>>> import numpy as np
>>> import numpy.linalg as la
>>> np.set_printoptions(precision=2, suppress=True, linewidth=200, legacy="1.25")
>>> sv = 3 * 0.7 ** np.arange(4)
>>> Q, _ = la.qr(np.array([[0.2, -0.7, 2.6, -0.3],
...     [0.3, -0.4, 1.5, -0.4],
...     [-1.4, -1.2, 1.0, 0.3],
...     [-1.0, 0.0, 1.9, -1.2]]))
>>> rng = np.random.default_rng(24634)
>>> mat = rng.normal(size=(21, 4)) * sv @ Q
>>> mat
array([[ 0.36,  1.61, -0.77,  2.77],
       [-1.03,  0.35,  0.7 ,  0.59],
       [-1.5 , -4.26,  1.03,  2.56],
       [ 0.93, -3.26,  2.85,  2.08],
       [-0.74, -2.99,  2.23,  5.25],
       [-0.96,  1.56, -0.98,  2.98],
       [ 1.41, -0.98, -0.85, -2.39],
       [-0.12,  1.27,  0.32, -0.06],
       [-0.1 , -0.07, -0.43,  1.23],
       [ 0.05, -0.14, -0.47, -1.71],
       [ 0.15, -1.34, -0.22, -3.36],
       [ 0.32,  2.39, -1.69, -2.88],
       [-0.85,  1.47, -2.21, -0.63],
       [ 0.02, -2.62,  1.4 , -0.42],
       [-0.2 , -2.5 ,  2.89, -1.16],
       [-1.81,  1.89, -3.  , -1.87],
       [-0.66, -1.81,  2.35,  2.54],
       [-0.86, -0.84,  2.43,  1.61],
       [ 1.7 , -0.83, -0.64,  1.1 ],
       [-0.92, -1.2 ,  1.56,  2.52],
       [ 2.28,  4.1 , -2.23,  0.14]])
>>> cen = mat - mat.mean(axis=0)
>>> evecs = la.svd(cen)[2][:2]
>>> Y = cen - cen @ evecs.T @ evecs
>>> (cen @ evecs.T).std(axis=0)
array([2.86, 1.85])
>>> W2 = mat[[2, 5]].astype(float)
>>> for _ in range(6):
...     idx = la.norm(mat[:, None] - W2, axis=-1).argmin(axis=1)
...     W2 = np.array([mat[idx == j].mean(axis=0) for j in range(2)])
... 
>>> idx
array([1, 1, 0, 0, 0, 1, 1, 1, 1, 1, 1, 1, 1, 0, 0, 1, 0, 0, 1, 0, 1])
>>> np.bincount(idx)
array([ 8, 13])
>>> cen = mat - mat.mean(axis=0)
>>> Uu, sv, VT = la.svd(cen, full_matrices=False)
>>> sv ** 2 / (sv ** 2).sum()
array([0.62, 0.26, 0.07, 0.05])
>>> np.round(cen.mean(axis=0), 2) + 0
array([0., 0., 0., 0.])
>>> la.matrix_rank(cen)
4
>>> J = np.loadtxt("a.csv", delimiter=",")
>>> J
array([[104.,  74.,  40.,  74., 104.],
       [ 74., 113.,  42.,  44.,  97.],
       [ 40.,  42.,  40.,  42.,  40.],
       [ 74.,  44.,  42.,  65.,  67.],
       [104.,  97.,  40.,  67., 114.]])
>>> Y = np.array([[1, 5], [-4, -2]])
>>> W2 = np.kron(Y, J)
>>> W2.shape
(10, 10)
>>> W2
array([[ 104.,   74.,   40.,   74.,  104.,  520.,  370.,  200.,  370.,  520.],
       [  74.,  113.,   42.,   44.,   97.,  370.,  565.,  210.,  220.,  485.],
       [  40.,   42.,   40.,   42.,   40.,  200.,  210.,  200.,  210.,  200.],
       [  74.,   44.,   42.,   65.,   67.,  370.,  220.,  210.,  325.,  335.],
       [ 104.,   97.,   40.,   67.,  114.,  520.,  485.,  200.,  335.,  570.],
       [-416., -296., -160., -296., -416., -208., -148.,  -80., -148., -208.],
       [-296., -452., -168., -176., -388., -148., -226.,  -84.,  -88., -194.],
       [-160., -168., -160., -168., -160.,  -80.,  -84.,  -80.,  -84.,  -80.],
       [-296., -176., -168., -260., -268., -148.,  -88.,  -84., -130., -134.],
       [-416., -388., -160., -268., -456., -208., -194.,  -80., -134., -228.]])
>>> F = np.load("mat.npy")
>>> F
array([[-1, -2,  1,  3, -1],
       [-1, -1, -2,  1,  3],
       [ 3, -1, -1, -2,  1],
       [ 1,  3, -1, -1, -2],
       [-2,  1,  3, -1, -1]])
>>> T = np.stack([F, -2 * F, F[::-1]])
>>> (T @ F.T).shape
(3, 5, 5)
>>> T.sum(axis=0)
array([[-1,  3,  2, -4,  0],
       [ 2,  4,  1, -2, -5],
       [ 0,  0,  0,  0,  0],
       [-2, -4, -1,  2,  5],
       [ 1, -3, -2,  4,  0]])
>>> T.shape
(3, 5, 5)
>>> rank = la.matrix_rank(F)
>>> rank
4
>>> null = la.svd(F)[2][rank:].T
>>> np.round(F @ null, 2) + 0
array([[0.],
       [0.],
       [0.],
       [0.],
       [0.]])
>>> null @ null.T
array([[0.2, 0.2, 0.2, 0.2, 0.2],
       [0.2, 0.2, 0.2, 0.2, 0.2],
       [0.2, 0.2, 0.2, 0.2, 0.2],
       [0.2, 0.2, 0.2, 0.2, 0.2],
       [0.2, 0.2, 0.2, 0.2, 0.2]])
>>> [int(la.matrix_rank(np.delete(F, i, axis=0))) for i in range(5)]
[4, 4, 4, 4, 4]
>>> [int(la.matrix_rank(F[:, :j + 1])) for j in range(5)]
[1, 2, 3, 4, 4]
>>> la.matrix_rank(F.T @ F), la.matrix_rank(F @ F.T)
(4, 4)
>>> K = np.load("w.npy")
>>> K
array([[ -3.86,  24.66,  18.84],
       [ -3.82,  24.24,  18.47],
       [ -2.76,  14.88,  10.46],
       [ -2.72,  14.56,  10.19],
       [ -1.89,   8.29,   5.03],
       [ -0.82,   2.14,   0.42],
       [ -0.04,   0.21,   0.36],
       [ -0.13,   0.35,   0.58],
       [ -0.6 ,  -0.02,   0.15],
       [ -0.75,  -0.33,  -0.22],
       [ -1.01,  -1.02,  -1.03],
       [ -1.69,  -3.62,  -4.01],
       [ -2.93, -10.41, -11.63]])
>>> idx = K[:, 1] > np.median(K[:, 1])
>>> f = K[idx].mean(axis=0) - K[~idx].mean(axis=0)
>>> ((K - K.mean(axis=0)) @ f > 0).astype(int)
array([1, 1, 1, 1, 1, 0, 0, 0, 0, 0, 0, 0, 0])
>>> np.round((((K - K.mean(axis=0)) @ f > 0) == idx).mean(), 2)
0.92
>>> f
array([-1.62, 16.91, 12.83])
>>> np.argsort(-np.abs(f).round(6), kind="stable")
array([1, 2, 0])
>>> Y = K / np.sqrt((K ** 2).mean(axis=1, keepdims=True))
>>> la.matrix_rank(Y) == la.matrix_rank(K)
True
>>> data = np.loadtxt("x.csv", delimiter=",")
>>> data
array([[2., 0., 0., 0.],
       [0., 2., 0., 0.],
       [1., 0., 2., 0.],
       [0., 1., 2., 2.]])
>>> evals, evecs = la.eig(data)
>>> np.sort(la.eigvals(data.T))
array([2., 2., 2., 2.])
>>> evals
array([2., 2., 2., 2.])
>>> np.sort(la.eigvals(la.inv(data)))
array([0.5, 0.5, 0.5, 0.5])
>>> np.prod(np.diag(data)), np.round(la.det(data), 2)
(16.0, 16.0)
>>> la.matrix_power(data - np.diag(np.diag(data)), 4)
array([[0., 0., 0., 0.],
       [0., 0., 0., 0.],
       [0., 0., 0., 0.],
       [0., 0., 0., 0.]])
>>> la.matrix_rank(data - data[0, 0] * np.eye(4))
2
>>> f = np.array([-1, -1, -2, -4])
>>> Y = data + np.outer(f, np.eye(4)[2])
>>> round(la.det(Y) / la.det(data), 2), round(float(1 + la.solve(data, f)[2]), 2)
(0.25, 0.25)
>>> la.matrix_rank(la.inv(Y) - la.inv(data), tol=1e-8)
1
>>> E = np.minimum.outer(np.arange(1, 5), np.arange(1, 5)) * -1
>>> E
array([[-1, -1, -1, -1],
       [-1, -2, -2, -2],
       [-1, -2, -3, -3],
       [-1, -2, -3, -4]])
>>> cov = E.T @ E
>>> la.svd(E, compute_uv=False) ** 2
array([68.74,  1.  ,  0.18,  0.08])
>>> la.eigvalsh(cov)[::-1]
array([68.74,  1.  ,  0.18,  0.08])
>>> cov
array([[ 4,  7,  9, 10],
       [ 7, 13, 17, 19],
       [ 9, 17, 23, 26],
       [10, 19, 26, 30]])
>>> np.trace(cov), (E ** 2).sum()
(70, 70)
>>> np.round(np.abs(la.eigvals(E)).max(), 2)
8.29
>>> la.matrix_power(E, 3)
array([[ -30,  -56,  -75,  -85],
       [ -56, -105, -141, -160],
       [ -75, -141, -190, -216],
       [ -85, -160, -216, -246]])
>>> E @ E
array([[ 4,  7,  9, 10],
       [ 7, 13, 17, 19],
       [ 9, 17, 23, 26],
       [10, 19, 26, 30]])
>>> np.sort(np.abs(la.eigvals(E)))
array([0.28, 0.43, 1.  , 8.29])
>>> la.determinant(E)
Traceback (most recent call last):
  File "<python-input-75>", line 1, in <module>
    la.determinant(E)
    ^^^^^^^^^^^^^^
AttributeError: module 'numpy.linalg' has no attribute 'determinant'
>>> round(float(la.det(E)), 2)
1.0
>>> E.inv()
Traceback (most recent call last):
  File "<python-input-77>", line 1, in <module>
    E.inv()
    ^^^^^
AttributeError: 'numpy.ndarray' object has no attribute 'inv'
>>> x = np.array([2, 2, 0, 2])
>>> target = E @ x
>>> target
array([ -6, -10, -12, -14])
>>> la.solve(E, E[:, 0])
array([ 1., -0., -0., -0.])
>>> la.solve(E.T, E[3])
array([-0., -0., -0.,  1.])
>>> la.solve(E, target + E[:, 2])
array([2., 2., 1., 2.])
>>> [round(float(la.det(E[:i, :i])), 2) + 0 for i in range(1, 5)]
[-1.0, 1.0, -1.0, 1.0]
>>> W0 = np.load("run11.npy")
>>> W0
array([[-0.72,  0.52, -0.46],
       [-0.67, -0.32,  0.67],
       [ 0.2 ,  0.79,  0.58]])
>>> Y = np.array([[6, -1, -5], [1, -2, 7]])
>>> W2 = np.kron(Y, W0)
>>> round(float(la.norm(W2, 2)), 2), round(float(la.norm(Y, 2) * la.norm(W0, 2)), 2)
(9.24, 9.24)
>>> la.matrix_rank(W2)
6
>>> m1 = np.array([[3.0, -2.0, -2.0, 2.0],
...     [6.0, -5.0, -5.0, 5.0],
...     [0.0, 0.0, 1.0, 0.0],
...     [6.0, -6.0, -5.0, 6.0]])
>>> m1
array([[ 3., -2., -2.,  2.],
       [ 6., -5., -5.,  5.],
       [ 0.,  0.,  1.,  0.],
       [ 6., -6., -5.,  6.]])
>>> [round(float(x), 2) for x in la.svd(m1, compute_uv=False)[:3]]
[16.26, 1.02, 0.81]
>>> Y = m1[0, 0] * m1[1:] - np.outer(m1[1:, 0], m1[0])
>>> Y
array([[ 0., -3., -3.,  3.],
       [ 0.,  0.,  3.,  0.],
       [ 0., -6., -3.,  6.]])
>>> la.matrix_rank(Y), la.matrix_rank(m1)
(2, 3)
>>> m1[:, 0] / m1[0, 0]
array([1., 2., 0., 2.])
>>> Y = np.c_[K[:, :2] @ np.array([[5, 1], [0, 2]]), np.array([-1, 1, 2, -3, 1, 0, -3, 1, 3, 3, 1, 3, 2])]
>>> Y
array([[-19.3 ,  45.46,  -1.  ],
       [-19.1 ,  44.66,   1.  ],
       [-13.8 ,  27.  ,   2.  ],
       [-13.6 ,  26.4 ,  -3.  ],
       [ -9.45,  14.69,   1.  ],
       [ -4.1 ,   3.46,   0.  ],
       [ -0.2 ,   0.38,  -3.  ],
       [ -0.65,   0.57,   1.  ],
       [ -3.  ,  -0.64,   3.  ],
       [ -3.75,  -1.41,   3.  ],
       [ -5.05,  -3.05,   1.  ],
       [ -8.45,  -8.93,   3.  ],
       [-14.65, -23.75,   2.  ]])
>>> la.norm(la.qr(K)[0].T @ Y, axis=0) ** 2 / ((Y ** 2).sum(axis=0) + 1e-12)
array([1.  , 1.  , 0.38])
>>> la.matrix_rank(np.c_[K, Y])
4
>>> np.allclose(m1[:-1].T @ la.lstsq(m1[:-1].T, m1[-1])[0], m1[-1])
True
>>> try:
...     la.inv(m1)
... except la.LinAlgError as e:
...     print("failed:", e)
... 
failed: Singular matrix
